$ python3 -q
>>> import numpy as np
>>> np.set_printoptions(precision=1, suppress=True, linewidth=120, sign=" ")
>>> E = np.load("block3.npy")
>>> E.round(1) + 0
array([[-0.3,  0.3, -0.7, -0.2, -0.3, -0.4],
       [ 0.3, -0.3,  0.2,  0. ,  0. , -0.9],
       [-0.1, -0.8, -0.4, -0.5,  0.2,  0.2],
       [-0.8,  0. ,  0.4, -0.2,  0.2, -0.2],
       [-0.2, -0.4,  0. ,  0.5, -0.7,  0.1],
       [-0.2, -0.1, -0.4,  0.7,  0.6, -0.1]])
>>> # orthonormal columns
>>> vec = np.array([2, 3, -2, -4, -4, -5])
>>> rhs = E @ vec
>>> rhs
array([ 5.6,  3.7, -1.4, -1.6, -1.8, -4.7])
>>> np.linalg.solve(E, rhs + E[:, 5])
array([ 2.,  3., -2., -4., -4., -4.])
>>> np.linalg.solve(E, 4 * rhs)
array([  8.,  12.,  -8., -16., -16., -20.])
>>> K = np.load("run6.npy")
>>> K
array([[ 3,  2, -2,  3, -1,  1,  2],
       [ 2,  2, -2, -1, -1,  3, -3],
       [-2,  1,  2, -3,  0, -1, -3],
       [-2, -3, -1,  2,  1, -2,  3],
       [ 2,  2,  3,  3,  3,  2,  0],
       [-3,  0,  2, -1, -3,  2,  3],
       [ 1, -3,  2,  3,  0,  2,  2]])
>>> A2 = np.array([[-1, 2], [-1, -3], [1, -2], [-1, 1], [-2, -3], [1, 2], [-3, -3]])
>>> K @ A2
array([[-13,   6],
       [  9,  19],
       [ 14,  -7],
       [-11,  -7],
       [ -8, -10],
       [  5,  -7],
       [ -3,   8]])
>>> np.einsum("ij->j", K)
array([ 1,  1,  4,  6, -1,  7,  4])
>>> np.einsum("ik,kj->ji", K, A2)
array([[-13,   9,  14, -11,  -8,   5,  -3],
       [  6,  19,  -7,  -7, -10,  -7,   8]])
>>> f = np.array([1, 3, -4, -1, -5, 0, -3])
>>> A2 = K + np.outer(f, np.eye(7)[5])
>>> round(float(np.linalg.det(A2) / np.linalg.det(K)), 1), round(1 + np.linalg.solve(K, f)[5], 1)
(1.9, np.float64(1.9))
>>> vec = np.array([1, -2, 0, -1, -1, -1, 1])
>>> rhs = K @ vec
>>> rhs
array([ -2,  -6,  -3,   6, -10,   2,   4])
>>> np.round(np.linalg.solve(K, 2 * rhs), 1) + 0
array([ 2., -4.,  0., -2., -2., -2.,  2.])
>>> np.round(np.linalg.solve(K, rhs), 1) + 0
array([ 1., -2.,  0., -1., -1., -1.,  1.])
>>> np.round(np.linalg.solve(K, K[:, 2]), 1) + 0
array([ 0.,  0.,  1.,  0.,  0.,  0.,  0.])
>>> m1 = np.loadtxt("m.csv", delimiter=",")
>>> m1
array([[ 3.,  1.,  1.,  1.,  1.,  1.,  1.],
       [ 1.,  3.,  1.,  1.,  1.,  1.,  1.],
       [ 1.,  1.,  3.,  1.,  1.,  1.,  1.],
       [ 1.,  1.,  1.,  3.,  1.,  1.,  1.],
       [ 1.,  1.,  1.,  1.,  3.,  1.,  1.],
       [ 1.,  1.,  1.,  1.,  1.,  3.,  1.],
       [ 1.,  1.,  1.,  1.,  1.,  1.,  3.]])
>>> ev, V = np.linalg.eigh(m1)
>>> vec = np.array([2, 1, -3, 1, -2, 2, 0])
>>> (np.sign(V[:, -1].round(6)) == np.sign(V[0, -1].round(6))).astype(int)
array([ 1,  1,  1,  1,  1,  1,  1])
>>> vec @ m1 @ vec
np.float64(47.0)
>>> V * np.sqrt(ev) @ V.T
array([[ 1.6,  0.2,  0.2,  0.2,  0.2,  0.2,  0.2],
       [ 0.2,  1.6,  0.2,  0.2,  0.2,  0.2,  0.2],
       [ 0.2,  0.2,  1.6,  0.2,  0.2,  0.2,  0.2],
       [ 0.2,  0.2,  0.2,  1.6,  0.2,  0.2,  0.2],
       [ 0.2,  0.2,  0.2,  0.2,  1.6,  0.2,  0.2],
       [ 0.2,  0.2,  0.2,  0.2,  0.2,  1.6,  0.2],
       [ 0.2,  0.2,  0.2,  0.2,  0.2,  0.2,  1.6]])
>>> np.abs(m1).sum(axis=1).max(), np.round(np.abs(ev).max(), 1)
(np.float64(9.0), np.float64(9.0))
>>> V * np.maximum(ev, 0) @ V.T
array([[ 3.,  1.,  1.,  1.,  1.,  1.,  1.],
       [ 1.,  3.,  1.,  1.,  1.,  1.,  1.],
       [ 1.,  1.,  3.,  1.,  1.,  1.,  1.],
       [ 1.,  1.,  1.,  3.,  1.,  1.,  1.],
       [ 1.,  1.,  1.,  1.,  3.,  1.,  1.],
       [ 1.,  1.,  1.,  1.,  1.,  3.,  1.],
       [ 1.,  1.,  1.,  1.,  1.,  1.,  3.]])
